$ python -q
>>> import numpy as np
>>> np.set_printoptions(suppress=True, linewidth=200)
>>> arr = np.loadtxt("test9.csv", delimiter=",")
>>> arr
array([[17.,  2.,  0.],
       [ 0., 16.,  2.],
       [ 2.,  0., 15.]])
>>> r0, r1 = arr[1], arr[2]
>>> r0 @ r1
np.float64(30.0)
>>> p = (r0 @ r1) / (r0 @ r0) * r0
>>> p.round(2)
array([0.  , 1.85, 0.23])
>>> np.round(r1 - p, 2)
array([ 2.  , -1.85, 14.77])
>>> (r1 - p) @ r0
np.float64(0.0)
>>> np.outer(r0, r1)
array([[  0.,   0.,   0.],
       [ 32.,   0., 240.],
       [  4.,   0.,  30.]])
>>> np.linalg.matrix_rank(np.outer(r0, r1))
np.int64(1)
>>> round(np.linalg.norm(r0 + r1) ** 2 + np.linalg.norm(r0 - r1) ** 2, 2)
np.float64(978.0)
>>> r0 = np.array([0, 4, -4])
>>> A2 = arr + np.outer(r0, np.eye(3)[1])
>>> np.linalg.matrix_rank(np.linalg.inv(A2) - np.linalg.inv(arr), tol=1e-8)
np.int64(1)
>>> np.linalg.matrix_rank(A2 - arr)
np.int64(1)
>>> def softmax(z):
...     e = np.exp(z - z.max(axis=-1, keepdims=True))
...     return e / e.sum(axis=-1, keepdims=True)
... 
>>> np.round(softmax(arr).sum(axis=1), 2)
array([1., 1., 1.])
>>> scores = arr @ arr.T / np.sqrt(3)
>>> np.round(softmax(scores), 2) + 0
array([[1., 0., 0.],
       [0., 1., 0.],
       [0., 0., 1.]])
>>> np.round(softmax(scores + np.triu(np.full(scores.shape, -np.inf), 1)), 2) + 0
array([[1., 0., 0.],
       [0., 1., 0.],
       [0., 0., 1.]])
>>> F = np.load("a.npy")
>>> F
array([[4, 2, 2],
       [5, 0, 5],
       [0, 1, 2],
       [5, 5, 3]])
>>> proj = F @ np.linalg.solve(F.T @ F, F.T)
>>> np.trace(proj)
np.float64(3.0)
>>> np.round(proj @ F[:, 1], 2) + 0
array([2., 0., 1., 5.])
>>> np.round(np.linalg.eigvalsh(proj), 2) + 0
array([0., 1., 1., 1.])
>>> np.round((np.eye(4) - proj) @ F, 2) + 0
array([[0., 0., 0.],
       [0., 0., 0.],
       [0., 0., 0.],
       [0., 0., 0.]])
>>> vec = np.array([3, 0, 3])
>>> target = F @ vec
>>> np.round(np.linalg.pinv(F) @ F, 2) + 0
array([[1., 0., 0.],
       [0., 1., 0.],
       [0., 0., 1.]])
>>> target
array([18, 30,  6, 24])
>>> rng = np.random.default_rng(7)
>>> target = target + 0.02 * rng.normal(size=4)
>>> target.round(2)
array([18.  , 30.01,  5.99, 23.98])
>>> c, *_ = np.linalg.lstsq(F, target)
>>> np.round(np.linalg.norm(target - F @ c), 2)
np.float64(0.0)
>>> c.round(2)
array([ 3.  , -0.01,  3.  ])
>>> c.round()
array([ 3., -0.,  3.])
>>> A2 = np.c_[F[:, :2] @ np.array([[0, 0], [3, -3]]), np.array([-1, -2, 1, -2])]
>>> A2
array([[  6,  -6,  -1],
       [  0,   0,  -2],
       [  3,  -3,   1],
       [ 15, -15,  -2]])
>>> np.round(np.linalg.lstsq(F, A2[:, 0])[0], 2) + 0
array([0., 3., 0.])
>>> np.linalg.matrix_rank(np.c_[F, A2])
np.int64(4)
>>> np.round(np.linalg.norm(np.linalg.qr(F)[0].T @ A2, axis=0) ** 2 / ((A2 ** 2).sum(axis=0) + 1e-12), 2)
array([1.  , 1.  , 0.92])
>>> W0 = np.diag(3 * np.array([3, 3, 1, 0, 3, 1, 1, 2, 3, 0])) + np.array([[6, -3, -3, -4, -7, -7, 6, 3, 0, 5],
...     [4, 9, -4, 5, 5, 2, 0, -6, 9, -3],
...     [2, 5, 6, 4, 7, -3, 0, 7, 2, 3],
...     [-1, -5, -7, -1, 9, 1, -6, -9, 3, 0],
...     [4, 9, -6, -8, 1, -4, -2, -5, 4, 1],
...     [0, 8, -6, -6, 9, 9, -3, -2, 7, -7],
...     [-3, -5, 4, 3, -7, 3, -1, 5, -4, 4],
...     [1, 5, -4, -9, -6, 1, -8, 1, -3, 2],
...     [8, -1, -4, -9, -6, 5, -3, 7, 0, -7],
...     [-8, 1, -3, 1, 4, -5, -3, -9, -4, -8]])
>>> W0
array([[15, -3, -3, -4, -7, -7,  6,  3,  0,  5],
       [ 4, 18, -4,  5,  5,  2,  0, -6,  9, -3],
       [ 2,  5,  9,  4,  7, -3,  0,  7,  2,  3],
       [-1, -5, -7, -1,  9,  1, -6, -9,  3,  0],
       [ 4,  9, -6, -8, 10, -4, -2, -5,  4,  1],
       [ 0,  8, -6, -6,  9, 12, -3, -2,  7, -7],
       [-3, -5,  4,  3, -7,  3,  2,  5, -4,  4],
       [ 1,  5, -4, -9, -6,  1, -8,  7, -3,  2],
       [ 8, -1, -4, -9, -6,  5, -3,  7,  9, -7],
       [-8,  1, -3,  1,  4, -5, -3, -9, -4, -8]])
>>> A2 = np.linalg.invert(W0)
Traceback (most recent call last):
  File "<python-input-47>", line 1, in <module>
    A2 = np.linalg.invert(W0)
         ^^^^^^^^^^^^^^^^
AttributeError: module 'numpy.linalg' has no attribute 'invert'
>>> A2 = np.linalg.inv(W0)
>>> np.round(np.linalg.det(W0) * np.linalg.det(A2), 2)
np.float64(1.0)
>>> (np.abs(A2) > 1e-9).astype(int)
array([[1, 1, 1, 1, 1, 1, 1, 1, 1, 1],
       [1, 1, 1, 1, 1, 1, 1, 1, 1, 1],
       [1, 1, 1, 1, 1, 1, 1, 1, 1, 1],
       [1, 1, 1, 1, 1, 1, 1, 1, 1, 1],
       [1, 1, 1, 1, 1, 1, 1, 1, 1, 1],
       [1, 1, 1, 1, 1, 1, 1, 1, 1, 1],
       [1, 1, 1, 1, 1, 1, 1, 1, 1, 1],
       [1, 1, 1, 1, 1, 1, 1, 1, 1, 1],
       [1, 1, 1, 1, 1, 1, 1, 1, 1, 1],
       [1, 1, 1, 1, 1, 1, 1, 1, 1, 1]])
>>> np.round(W0 @ A2, 2) + 0
array([[1., 0., 0., 0., 0., 0., 0., 0., 0., 0.],
       [0., 1., 0., 0., 0., 0., 0., 0., 0., 0.],
       [0., 0., 1., 0., 0., 0., 0., 0., 0., 0.],
       [0., 0., 0., 1., 0., 0., 0., 0., 0., 0.],
       [0., 0., 0., 0., 1., 0., 0., 0., 0., 0.],
       [0., 0., 0., 0., 0., 1., 0., 0., 0., 0.],
       [0., 0., 0., 0., 0., 0., 1., 0., 0., 0.],
       [0., 0., 0., 0., 0., 0., 0., 1., 0., 0.],
       [0., 0., 0., 0., 0., 0., 0., 0., 1., 0.],
       [0., 0., 0., 0., 0., 0., 0., 0., 0., 1.]])
>>> round(np.linalg.slogdet(W0)[0], 2)
np.float64(-1.0)
>>> np.round(np.linalg.inv(A2), 2) + 0
array([[15., -3., -3., -4., -7., -7.,  6.,  3.,  0.,  5.],
       [ 4., 18., -4.,  5.,  5.,  2.,  0., -6.,  9., -3.],
       [ 2.,  5.,  9.,  4.,  7., -3.,  0.,  7.,  2.,  3.],
       [-1., -5., -7., -1.,  9.,  1., -6., -9.,  3.,  0.],
       [ 4.,  9., -6., -8., 10., -4., -2., -5.,  4.,  1.],
       [ 0.,  8., -6., -6.,  9., 12., -3., -2.,  7., -7.],
       [-3., -5.,  4.,  3., -7.,  3.,  2.,  5., -4.,  4.],
       [ 1.,  5., -4., -9., -6.,  1., -8.,  7., -3.,  2.],
       [ 8., -1., -4., -9., -6.,  5., -3.,  7.,  9., -7.],
       [-8.,  1., -3.,  1.,  4., -5., -3., -9., -4., -8.]])
>>> th = np.radians(120)
>>> r_ = np.eye(10)
>>> r_[1, 1] = r_[3, 3] = np.cos(th)
>>> r_[1, 3], r_[3, 1] = -np.sin(th), np.sin(th)
>>> r_.round(2)
array([[ 1.  ,  0.  ,  0.  ,  0.  ,  0.  ,  0.  ,  0.  ,  0.  ,  0.  ,  0.  ],
       [ 0.  , -0.5 ,  0.  , -0.87,  0.  ,  0.  ,  0.  ,  0.  ,  0.  ,  0.  ],
       [ 0.  ,  0.  ,  1.  ,  0.  ,  0.  ,  0.  ,  0.  ,  0.  ,  0.  ,  0.  ],
       [ 0.  ,  0.87,  0.  , -0.5 ,  0.  ,  0.  ,  0.  ,  0.  ,  0.  ,  0.  ],
       [ 0.  ,  0.  ,  0.  ,  0.  ,  1.  ,  0.  ,  0.  ,  0.  ,  0.  ,  0.  ],
       [ 0.  ,  0.  ,  0.  ,  0.  ,  0.  ,  1.  ,  0.  ,  0.  ,  0.  ,  0.  ],
       [ 0.  ,  0.  ,  0.  ,  0.  ,  0.  ,  0.  ,  1.  ,  0.  ,  0.  ,  0.  ],
       [ 0.  ,  0.  ,  0.  ,  0.  ,  0.  ,  0.  ,  0.  ,  1.  ,  0.  ,  0.  ],
       [ 0.  ,  0.  ,  0.  ,  0.  ,  0.  ,  0.  ,  0.  ,  0.  ,  1.  ,  0.  ],
       [ 0.  ,  0.  ,  0.  ,  0.  ,  0.  ,  0.  ,  0.  ,  0.  ,  0.  ,  1.  ]])
>>> A2 = W0 @ r_.T
>>> np.round(np.linalg.svd(W0, compute_uv=False), 2), np.round(np.linalg.svd(A2, compute_uv=False), 2)
(array([35.84, 28.29, 21.88, 19.53, 14.7 , 13.32,  9.55,  6.84,  2.94,  0.31]), array([35.84, 28.29, 21.88, 19.53, 14.7 , 13.32,  9.55,  6.84,  2.94,  0.31]))
>>> np.allclose(np.linalg.norm(W0, axis=1), np.linalg.norm(A2, axis=1))
True
>>> labels = rng.permutation(10)
>>> A2 = W0[:, labels] * rng.choice([-1, 1], 10)
>>> A2
array([[  4,   3,   6,   0,  -3,  -5, -15,   3,  -7,  -7],
       [ -5,   4,   0,  -9,  18,   3,  -4,  -6,   5,   2],
       [ -4,  -9,   0,  -2,   5,  -3,  -2,   7,   7,  -3],
       [  1,   7,  -6,  -3,  -5,   0,   1,  -9,   9,   1],
       [  8,   6,  -2,  -4,   9,  -1,  -4,  -5,  10,  -4],
       [  6,   6,  -3,  -7,   8,   7,   0,  -2,   9,  12],
       [ -3,  -4,   2,   4,  -5,  -4,   3,   5,  -7,   3],
       [  9,   4,  -8,   3,   5,  -2,  -1,   7,  -6,   1],
       [  9,   4,  -3,  -9,  -1,   7,  -8,   7,  -6,   5],
       [ -1,   3,  -3,   4,   1,   8,   8,  -9,   4,  -5]])
>>> U, _, vt = np.linalg.svd(W0.T @ A2)
>>> np.round(np.linalg.lstsq(W0, A2)[0], 2) + 0
array([[ 0.,  0.,  0.,  0.,  0.,  0., -1.,  0.,  0.,  0.],
       [ 0.,  0.,  0.,  0.,  1.,  0.,  0.,  0.,  0.,  0.],
       [ 0., -1.,  0.,  0.,  0.,  0.,  0.,  0.,  0.,  0.],
       [-1.,  0.,  0.,  0.,  0.,  0.,  0.,  0.,  0.,  0.],
       [ 0.,  0.,  0.,  0.,  0.,  0.,  0.,  0.,  1.,  0.],
       [ 0.,  0.,  0.,  0.,  0.,  0.,  0.,  0.,  0.,  1.],
       [ 0.,  0.,  1.,  0.,  0.,  0.,  0.,  0.,  0.,  0.],
       [ 0.,  0.,  0.,  0.,  0.,  0.,  0.,  1.,  0.,  0.],
       [ 0.,  0.,  0., -1.,  0.,  0.,  0.,  0.,  0.,  0.],
       [ 0.,  0.,  0.,  0.,  0., -1.,  0.,  0.,  0.,  0.]])
>>> np.round(U @ vt, 2) + 0
array([[ 0.,  0.,  0.,  0.,  0.,  0., -1.,  0.,  0.,  0.],
       [ 0.,  0.,  0.,  0.,  1.,  0.,  0.,  0.,  0.,  0.],
       [ 0., -1.,  0.,  0.,  0.,  0.,  0.,  0.,  0.,  0.],
       [-1.,  0.,  0.,  0.,  0.,  0.,  0.,  0.,  0.,  0.],
       [ 0.,  0.,  0.,  0.,  0.,  0.,  0.,  0.,  1.,  0.],
       [ 0.,  0.,  0.,  0.,  0.,  0.,  0.,  0.,  0.,  1.],
       [ 0.,  0.,  1.,  0.,  0.,  0.,  0.,  0.,  0.,  0.],
       [ 0.,  0.,  0.,  0.,  0.,  0.,  0.,  1.,  0.,  0.],
       [ 0.,  0.,  0., -1.,  0.,  0.,  0.,  0.,  0.,  0.],
       [ 0.,  0.,  0.,  0.,  0., -1.,  0.,  0.,  0.,  0.]])
